In [1]: import numpy as np

In [2]: from numpy import linalg as LA

In [3]: np.set_printoptions(precision=2, suppress=True, linewidth=120)

In [4]: rnd = lambda a: np.round(a, 2) + 0

In [5]: m1 = np.load("data.npy")

In [6]: m1
Out[6]: 
array([[ 2,  0,  0, -2,  0,  0,  0,  0,  2],
       [-1,  1,  2,  0,  0,  0,  0,  0, -2],
       [ 1,  0, -1,  2,  0,  0,  0,  0,  2],
       [ 2, -1, -1,  1,  0,  0,  0,  0, -1],
       [ 0,  0,  0,  0, -1,  0,  1,  0,  0],
       [ 0,  0,  0,  0,  0,  2,  0,  0,  0],
       [ 0,  0,  0,  0,  2,  0,  2,  0,  0],
       [ 0,  0,  0,  0,  0, -1,  0,  1,  0],
       [ 1,  2, -1,  2,  0,  0,  0,  0,  1]])

In [7]: x0 = np.array([-1, 1, 2, -2, 1, 0, -1, -1, 1])

In [8]: rhs = m1 @ x0

In [9]: rhs
Out[9]: array([ 4,  4, -5, -8, -2,  0,  0, -1, -4])

In [10]: rnd(LA.solve(m1, rhs))
Out[10]: array([-1.,  1.,  2., -2.,  1.,  0., -1., -1.,  1.])

In [11]: q, Rm = LA.qr(m1)

In [12]: rnd(np.abs(np.diag(Rm)))
Out[12]: array([3.32, 2.43, 1.92, 2.5 , 2.24, 2.24, 1.79, 0.89, 2.32])

In [13]: rnd(q @ Rm)
Out[13]: 
array([[ 2.,  0.,  0., -2.,  0.,  0.,  0.,  0.,  2.],
       [-1.,  1.,  2.,  0.,  0.,  0.,  0.,  0., -2.],
       [ 1.,  0., -1.,  2.,  0.,  0.,  0.,  0.,  2.],
       [ 2., -1., -1.,  1.,  0.,  0.,  0.,  0., -1.],
       [ 0.,  0.,  0.,  0., -1.,  0.,  1.,  0.,  0.],
       [ 0.,  0.,  0.,  0.,  0.,  2.,  0.,  0.,  0.],
       [ 0.,  0.,  0.,  0.,  2.,  0.,  2.,  0.,  0.],
       [ 0.,  0.,  0.,  0.,  0., -1.,  0.,  1.,  0.],
       [ 1.,  2., -1.,  2.,  0.,  0.,  0.,  0.,  1.]])

In [14]: print(rnd(Rm))
[[-3.32  0.3   1.81 -0.6   0.    0.    0.    0.   -2.11]
 [ 0.   -2.43 -0.19 -1.31  0.    0.    0.    0.   -0.67]
 [ 0.    0.    1.92 -2.16  0.    0.    0.    0.   -1.2 ]
 [ 0.    0.    0.   -2.5   0.    0.    0.    0.    1.5 ]
 [ 0.    0.    0.    0.    2.24  0.    1.34  0.    0.  ]
 [ 0.    0.    0.    0.    0.   -2.24  0.    0.45  0.  ]
 [ 0.    0.    0.    0.    0.    0.    1.79  0.    0.  ]
 [ 0.    0.    0.    0.    0.    0.    0.    0.89  0.  ]
 [ 0.    0.    0.    0.    0.    0.    0.    0.   -2.32]]

In [15]: q.shape, Rm.shape
Out[15]: ((9, 9), (9, 9))

In [16]: np.trace(q @ q.T)
Out[16]: np.float64(9.0)

In [17]: rnd(q.T @ q)
Out[17]: 
array([[1., 0., 0., 0., 0., 0., 0., 0., 0.],
       [0., 1., 0., 0., 0., 0., 0., 0., 0.],
       [0., 0., 1., 0., 0., 0., 0., 0., 0.],
       [0., 0., 0., 1., 0., 0., 0., 0., 0.],
       [0., 0., 0., 0., 1., 0., 0., 0., 0.],
       [0., 0., 0., 0., 0., 1., 0., 0., 0.],
       [0., 0., 0., 0., 0., 0., 1., 0., 0.],
       [0., 0., 0., 0., 0., 0., 0., 1., 0.],
       [0., 0., 0., 0., 0., 0., 0., 0., 1.]])

In [18]: u = np.array([1, 3])

In [19]: np.array([np.convolve(row, u, "same") for row in m1])
Out[19]: 
array([[ 2,  6,  0, -2, -6,  0,  0,  0,  2],
       [-1, -2,  5,  6,  0,  0,  0,  0, -2],
       [ 1,  3, -1, -1,  6,  0,  0,  0,  2],
       [ 2,  5, -4, -2,  3,  0,  0,  0, -1],
       [ 0,  0,  0,  0, -1, -3,  1,  3,  0],
       [ 0,  0,  0,  0,  0,  2,  6,  0,  0],
       [ 0,  0,  0,  0,  2,  6,  2,  6,  0],
       [ 0,  0,  0,  0,  0, -1, -3,  1,  3],
       [ 1,  5,  5, -1,  6,  0,  0,  0,  1]])

In [20]: def softmax(z):
    ...:     e = np.exp(z - z.max(axis=-1, keepdims=True))
    ...:     return e / e.sum(axis=-1, keepdims=True)
    ...: 

In [21]: rnd(softmax(10 * m1[4]))
Out[21]: array([0., 0., 0., 0., 0., 0., 1., 0., 0.])

In [22]: rnd(softmax(m1).sum(axis=1))
Out[22]: array([1., 1., 1., 1., 1., 1., 1., 1., 1.])

In [23]: att = m1 @ m1.T / np.sqrt(9)

In [24]: softmax(att).round(6).argmax(axis=1)
Out[24]: array([0, 1, 2, 3, 4, 5, 6, 7, 8])

In [25]: rnd(softmax(att)[4] @ m1)
Out[25]: array([ 0.5 ,  0.2 , -0.1 ,  0.3 ,  0.01,  0.1 ,  0.4 ,  0.1 ,  0.2 ])

In [26]: rnd(LA.norm(m1))
Out[26]: np.float64(8.19)

In [27]: print(LA.matrix_rank(m1))
9

In [28]: np.unravel_index(np.abs(m1).argmax(), m1.shape)
Out[28]: (np.int64(0), np.int64(0))

In [29]: np.zeros(9, 9)
---------------------------------------------------------------------------
TypeError                                 Traceback (most recent call last)
Cell In[29], line 1
----> 1 np.zeros(9, 9)

TypeError: Cannot interpret '9' as a data type

In [30]: LA.rank(m1)
---------------------------------------------------------------------------
AttributeError                            Traceback (most recent call last)
Cell In[30], line 1
----> 1 LA.rank(m1)

AttributeError: module 'numpy.linalg' has no attribute 'rank'

In [31]: np.abs(m1).max()
Out[31]: np.int64(2)

In [32]: print(rnd(m1.mean(axis=0)))
[ 0.56  0.22 -0.11  0.33  0.11  0.11  0.33  0.11  0.22]

In [33]: X = np.load("test3.npy")

In [34]: X
Out[34]: 
array([[ 3,  6, -6, -6, -3,  3, -3,  0],
       [-3, -6,  6,  6,  3, -3,  3,  0],
       [ 0,  0,  0,  0,  0,  0,  0,  0],
       [ 2,  4, -4, -4, -2,  2, -2,  0]])

In [35]: u = np.array([1, -1, -1])

In [36]: np.convolve(X[0], u)
Out[36]: array([  3,   3, -15,  -6,   9,  12,  -3,   0,   3,   0])

In [37]: np.array([np.convolve(row, u, "same") for row in X])
Out[37]: 
array([[  3, -15,  -6,   9,  12,  -3,   0,   3],
       [ -3,  15,   6,  -9, -12,   3,   0,  -3],
       [  0,   0,   0,   0,   0,   0,   0,   0],
       [  2, -10,  -4,   6,   8,  -2,   0,   2]])

In [38]: np.polyval(u, X[0])
Out[38]: array([ 5, 29, 41, 41, 11,  5, 11, -1])

In [39]: print(np.allclose(X[:-1].T @ LA.lstsq(X[:-1].T, X[-1])[0], X[-1]))
True

In [40]: np.abs(np.diag(LA.qr(X)[1])) > 1e-9
Out[40]: array([ True, False, False, False])

In [41]: ang = np.radians(60)

In [42]: Rm = np.eye(8)

In [43]: Rm[6, 6] = Rm[1, 1] = np.cos(ang)

In [44]: Rm[6, 1], Rm[1, 6] = -np.sin(ang), np.sin(ang)

In [45]: rnd(Rm)
Out[45]: 
array([[ 1.  ,  0.  ,  0.  ,  0.  ,  0.  ,  0.  ,  0.  ,  0.  ],
       [ 0.  ,  0.5 ,  0.  ,  0.  ,  0.  ,  0.  ,  0.87,  0.  ],
       [ 0.  ,  0.  ,  1.  ,  0.  ,  0.  ,  0.  ,  0.  ,  0.  ],
       [ 0.  ,  0.  ,  0.  ,  1.  ,  0.  ,  0.  ,  0.  ,  0.  ],
       [ 0.  ,  0.  ,  0.  ,  0.  ,  1.  ,  0.  ,  0.  ,  0.  ],
       [ 0.  ,  0.  ,  0.  ,  0.  ,  0.  ,  1.  ,  0.  ,  0.  ],
       [ 0.  , -0.87,  0.  ,  0.  ,  0.  ,  0.  ,  0.5 ,  0.  ],
       [ 0.  ,  0.  ,  0.  ,  0.  ,  0.  ,  0.  ,  0.  ,  1.  ]])

In [46]: A2 = X @ Rm.T

In [47]: rnd(LA.svd(X, compute_uv=False)), rnd(LA.svd(A2, compute_uv=False))
Out[47]: (array([18.76,  0.  ,  0.  ,  0.  ]), array([18.76,  0.  ,  0.  ,  0.  ]))

In [48]: J = np.load("layer8.npy")

In [49]: J
Out[49]: 
array([[ 1.,  1.,  2.,  1.],
       [ 0.,  0., -2.,  1.],
       [ 0., -2.,  2., -2.],
       [ 0.,  0.,  1.,  0.]])

In [50]: rnd(LA.det(J.T))
Out[50]: np.float64(-2.0)

In [51]: print(rnd(LA.eigvals(J)))
[ 1.   -1.17  2.48  0.69]

In [52]: x0 = np.array([2, 8, 7, 1, -9, 5, 4, -1])

In [53]: (X @ x0).argmax()
Out[53]: np.int64(0)

In [54]: X @ (2 * x0)
Out[54]: array([ 72, -72,   0,  48])

In [55]: (X * x0).sum(axis=1)
Out[55]: array([ 36, -36,   0,  24])

In [56]: print(LA.norm(X @ x0) <= LA.norm(X, 2) * LA.norm(x0) + 1e-9)
True

In [57]: X * x0
Out[57]: 
array([[  6,  48, -42,  -6,  27,  15, -12,   0],
       [ -6, -48,  42,   6, -27, -15,  12,   0],
       [  0,   0,   0,   0,   0,   0,   0,   0],
       [  4,  32, -28,  -4,  18,  10,  -8,   0]])
